>>> import numpy as np
>>> from numpy import linalg as LA
>>> np.set_printoptions(precision=2, suppress=True, linewidth=140)
>>> arr = np.array([[-0.14, 0.7, 0.75, 0.55],
...     [-0.43, -0.58, -1.57, -1.74],
...     [0.03, 2.72, 2.35, 2.39]])
>>> r0, v = arr[2], arr[1]
>>> print(np.round(r0 @ r0, 2))
18.63
>>> print(round(float(r0 @ v), 2))
-9.44
>>> pr = (r0 @ v) / (r0 @ r0) * r0
>>> print(round(float((v - pr) @ r0), 2))
0.0
>>> print(v - pr)
[-0.41  0.8  -0.38 -0.53]
>>> print(np.round(LA.norm(r0 + v) ** 2 + LA.norm(r0 - v) ** 2, 2))
49.3
>>> print(pr)
[-0.02 -1.38 -1.19 -1.21]
>>> M2 = np.array([[-3, -1, 2], [-2, -2, 3], [-4, 2, 2], [-3, -2, -4]])
>>> print(LA.matrix_rank(arr @ M2))
3
>>> W = np.array([[3, 4], [7, 7], [9, 2], [5, 0]])
>>> coef = np.array([-2, -3])
>>> hid = np.maximum(arr @ W + coef, 0)
>>> print((hid > 0).mean(axis=0))
[0.67 0.67]
>>> print(LA.matrix_rank(hid))
2
>>> print(hid)
[[11.98  2.84]
 [ 0.    0.  ]
 [50.23 20.86]]
>>> Z = np.array([[3, 2], [4, -2]])
>>> print((hid @ Z).round(6).argmax(axis=1))
[0 0 0]
>>> print(W @ Z)
[[25 -2]
 [49  0]
 [35 14]
 [15 10]]
>>> print(hid @ Z)
[[ 47.3   18.28]
 [  0.     0.  ]
 [234.13  58.74]]
>>> W0 = np.loadtxt("mat.csv", delimiter=",")
>>> print(W0)
[[  0.93   1.93  -0.93   2.96]
 [ -5.67  -4.67   5.67  -1.44]
 [ -0.3    0.7    0.3    2.13]
 [ -5.7   -4.7    5.7   -1.46]
 [ -0.04   0.96   0.04   2.3 ]
 [ -2.28  -1.28   2.28   0.81]
 [ -9.78  -8.78   9.78  -4.18]
 [ -4.63  -3.63   4.63  -0.75]
 [  2.48   3.48  -2.48   3.99]
 [ -4.38  -3.38   4.38  -0.58]
 [-10.28  -9.28  10.28  -4.52]
 [ -7.44  -6.44   7.44  -2.63]
 [ -7.61  -6.61   7.61  -2.74]
 [ -1.88  -0.88   1.88   1.08]
 [  2.52   3.52  -2.52   4.01]
 [ -5.68  -4.68   5.68  -1.46]
 [ -3.44  -2.44   3.44   0.04]
 [ -6.92  -5.92   6.92  -2.28]
 [ -2.76  -1.76   2.76   0.49]
 [ -3.82  -2.82   3.82  -0.22]
 [ -4.2   -3.2    4.2   -0.47]
 [ -0.57   0.43   0.57   1.95]
 [  0.49   1.49  -0.49   2.66]
 [ -0.67   0.33   0.67   1.89]
 [  1.79   2.79  -1.79   3.52]
 [ -7.26  -6.26   7.26  -2.5 ]
 [ -5.45  -4.45   5.45  -1.3 ]
 [ -1.03  -0.03   1.03   1.65]
 [  2.48   3.48  -2.48   3.98]
 [ -2.06  -1.06   2.06   0.96]
 [ -1.55  -0.55   1.55   1.3 ]]
>>> # looks like rank 2
>>> print(round(LA.norm(W0[29] - W0[9]), 2))
4.3
>>> print(round(float(LA.norm(W0, 1)), 2), np.round(LA.norm(W0, np.inf), 2))
116.08 34.37
>>> print(round(LA.norm(W0) ** 2 / LA.norm(W0, 2) ** 2, 2))
1.05
>>> print(np.round(LA.norm(W0, "nuc"), 2))
53.88
>>> print(LA.norm(W0, axis=0))
[25.97 22.71 25.97 13.18]
>>> print(LA.norm(W0, axis=1).argmax())
10
>>> print(round(W0[29] @ W0[9], 2))
20.99
